$ python3 -q
>>> import numpy as np
>>> import numpy.linalg as la
>>> np.set_printoptions(precision=2, suppress=True, linewidth=100)
>>> X = np.load("run14.npy")
>>> print(X)
[[ 1.1  0.   1.   2.   2. ]
 [ 1.   2.1  2.   0.  -1. ]
 [ 1.  -1.   1.1  2.   0. ]
 [ 0.   0.   2.   2.1  0. ]
 [ 1.   0.   1.   2.   2.1]]
>>> def softmax(z):
...     e = np.exp(z - z.max(axis=-1, keepdims=True))
...     return e / e.sum(axis=-1, keepdims=True)
... 
>>> print(np.round(softmax(10 * X[4]), 2) + 0)
[0.   0.   0.   0.27 0.73]
>>> print(softmax(X[4]))
[0.12 0.05 0.12 0.34 0.37]
>>> att = X @ X.T / np.sqrt(5)
>>> print(softmax(att + np.triu(np.full(att.shape, -np.inf), 1)))
[[1.   0.   0.   0.   0.  ]
 [0.02 0.98 0.   0.   0.  ]
 [0.37 0.04 0.59 0.   0.  ]
 [0.19 0.07 0.21 0.52 0.  ]
 [0.42 0.01 0.06 0.07 0.44]]
>>> rng = np.random.default_rng(14)
>>> out = X + rng.integers(-2, 3, (5, 4)) @ rng.integers(-2, 3, (4, 5))
>>> print(out)
[[ 0.1 -2.  -5.   8.   6. ]
 [-2.   5.1  5.   9.  -1. ]
 [-4.  -1.   4.1  8.  -1. ]
 [-6.   1.   5.  11.1  0. ]
 [ 5.   1.   1.  -1.   1.1]]
>>> print(np.abs(out - X).sum(axis=1))
[19. 18. 15. 19.  9.]
>>> print(np.round(la.svd(out - X, compute_uv=False), 2) + 0)
[18.11  9.01  4.03  0.89  0.  ]
>>> vec = np.array([1, 1, 2, 1, 0])
>>> rhs = X @ vec
>>> coef, lr = np.zeros(5), 1 / la.norm(X, 2) ** 2
>>> for i in range(25):
...     coef -= lr * X.T @ (X @ coef - rhs)
...     if i % 5 == 0: print(i, round(la.norm(X @ coef - rhs), 2))
... 
0 3.6
5 0.45
10 0.13
15 0.08
20 0.06
>>> print(np.round(la.cond(X), 2))
333.26
>>> proj = np.triu(np.array([[1, 1, 0, 2, 0],
...     [1, 1, 1, 1, 1],
...     [1, 0, 0, 3, 1],
...     [1, 1, 1, 3, 3],
...     [0, 2, 2, 0, 3]]), 1) + np.eye(5)
>>> out = proj @ X @ la.inv(proj)
>>> print(proj @ X - X @ proj)
[[ 1.  1.  6. -1. -8.]
 [ 2. -2.  2. -4. -2.]
 [ 1. -1.  8.  4. -4.]
 [ 3.  0.  3.  0. -2.]
 [ 0. -1.  0. -5. -7.]]
>>> print(np.poly(out))
[  1.    -8.5   23.3  -24.49   8.23  -0.6 ]
>>> print(la.matrix_rank(out))
5
